$ python3 -q
>>> import numpy as np
>>> from numpy import linalg as LA
>>> np.set_printoptions(precision=2, suppress=True, linewidth=200)
>>> E = np.loadtxt("out17.csv", delimiter=",")
>>> E
array([[ -4.,   4.,   7.,   7.,   5.,   4.,   0.,   7.,   0.,   6.,   1.,   6.,   8.,   0.,   0.],
       [  5., -15.,   2.,   8.,   9.,   5.,   5.,   1.,   0.,   8.,   3.,   2.,   7.,   8.,   1.],
       [  5.,   5.,   2.,   3.,   7.,   6.,   5.,   8.,   1.,   9.,   4.,   1.,   7.,   2.,   0.],
       [  9.,   0.,   0.,  28.,   9.,   5.,   5.,   0.,   9.,   6.,   5.,   6.,   6.,   2.,   1.],
       [  4.,   2.,   1.,   3.,   1.,   7.,   0.,   9.,   0.,   6.,   8.,   7.,   2.,   0.,   3.],
       [  6.,   3.,   1.,   8.,   2., -13.,   5.,   3.,   3.,   3.,   2.,   4.,   3.,   1.,   6.],
       [  0.,   3.,   0.,   8.,   4.,   7.,  23.,   7.,   2.,   1.,   2.,   9.,   0.,   9.,   3.],
       [  6.,   9.,   5.,   8.,   0.,   6.,   0.,   5.,   9.,   8.,   9.,   9.,   3.,   6.,   6.],
       [  6.,   9.,   4.,   1.,   8.,   3.,   3.,   4.,  22.,   1.,   0.,   5.,   6.,   0.,   3.],
       [  2.,   5.,   6.,   9.,   2.,   1.,   3.,   2.,   0.,  -3.,   3.,   3.,   5.,   1.,   5.],
       [  0.,   5.,   2.,   2.,   7.,   9.,   7.,   3.,   7.,   0.,   9.,   8.,   2.,   9.,   2.],
       [  6.,   0.,   0.,   6.,   0.,   9.,   3.,   0.,   0.,   9.,   2.,  -2.,   7.,   3.,   5.],
       [  2.,   4.,   1.,   8.,   3.,   6.,   6.,   0.,   7.,   2.,   3.,   7.,  21.,   9.,   1.],
       [  0.,   4.,   7.,   6.,   1.,   7.,   8.,   5.,   3.,   0.,   9.,   9.,   3., -20.,   9.],
       [  2.,   9.,   6.,   7.,   9.,   7.,   3.,   8.,   5.,   8.,   7.,   3.,   4.,   4.,  -1.]])
>>> rng = np.random.default_rng(3)
>>> lab = rng.permutation(15)
>>> M2 = E[:, lab] * rng.choice([-1, 1], 15)
>>> M2
array([[ -6.,   6.,   0.,  -7.,  -0.,   4.,  -1.,   4.,   5.,  -7.,  -0.,   8.,   4.,  -7.,   0.],
       [ -2.,   8.,   1.,  -2.,  -8.,  -5.,  -3., -15.,   9.,  -1.,  -5.,   7.,   5.,  -8.,   0.],
       [ -1.,   9.,   0.,  -2.,  -2.,  -5.,  -4.,   5.,   7.,  -8.,  -5.,   7.,   6.,  -3.,   1.],
       [ -6.,   6.,   1.,  -0.,  -2.,  -9.,  -5.,   0.,   9.,  -0.,  -5.,   6.,   5., -28.,   9.],
       [ -7.,   6.,   3.,  -1.,  -0.,  -4.,  -8.,   2.,   1.,  -9.,  -0.,   2.,   7.,  -3.,   0.],
       [ -4.,   3.,   6.,  -1.,  -1.,  -6.,  -2.,   3.,   2.,  -3.,  -5.,   3., -13.,  -8.,   3.],
       [ -9.,   1.,   3.,  -0.,  -9.,  -0.,  -2.,   3.,   4.,  -7., -23.,   0.,   7.,  -8.,   2.],
       [ -9.,   8.,   6.,  -5.,  -6.,  -6.,  -9.,   9.,   0.,  -5.,  -0.,   3.,   6.,  -8.,   9.],
       [ -5.,   1.,   3.,  -4.,  -0.,  -6.,  -0.,   9.,   8.,  -4.,  -3.,   6.,   3.,  -1.,  22.],
       [ -3.,  -3.,   5.,  -6.,  -1.,  -2.,  -3.,   5.,   2.,  -2.,  -3.,   5.,   1.,  -9.,   0.],
       [ -8.,   0.,   2.,  -2.,  -9.,  -0.,  -9.,   5.,   7.,  -3.,  -7.,   2.,   9.,  -2.,   7.],
       [  2.,   9.,   5.,  -0.,  -3.,  -6.,  -2.,   0.,   0.,  -0.,  -3.,   7.,   9.,  -6.,   0.],
       [ -7.,   2.,   1.,  -1.,  -9.,  -2.,  -3.,   4.,   3.,  -0.,  -6.,  21.,   6.,  -8.,   7.],
       [ -9.,   0.,   9.,  -7.,  20.,  -0.,  -9.,   4.,   1.,  -5.,  -8.,   3.,   7.,  -6.,   3.],
       [ -3.,   8.,  -1.,  -6.,  -4.,  -2.,  -7.,   9.,   9.,  -8.,  -3.,   4.,   7.,  -7.,   5.]])
>>> left, _, vt = LA.svd(E.T @ M2)
>>> lab
array([11,  9, 14,  2, 13,  0, 10,  1,  4,  7,  6, 12,  5,  3,  8])
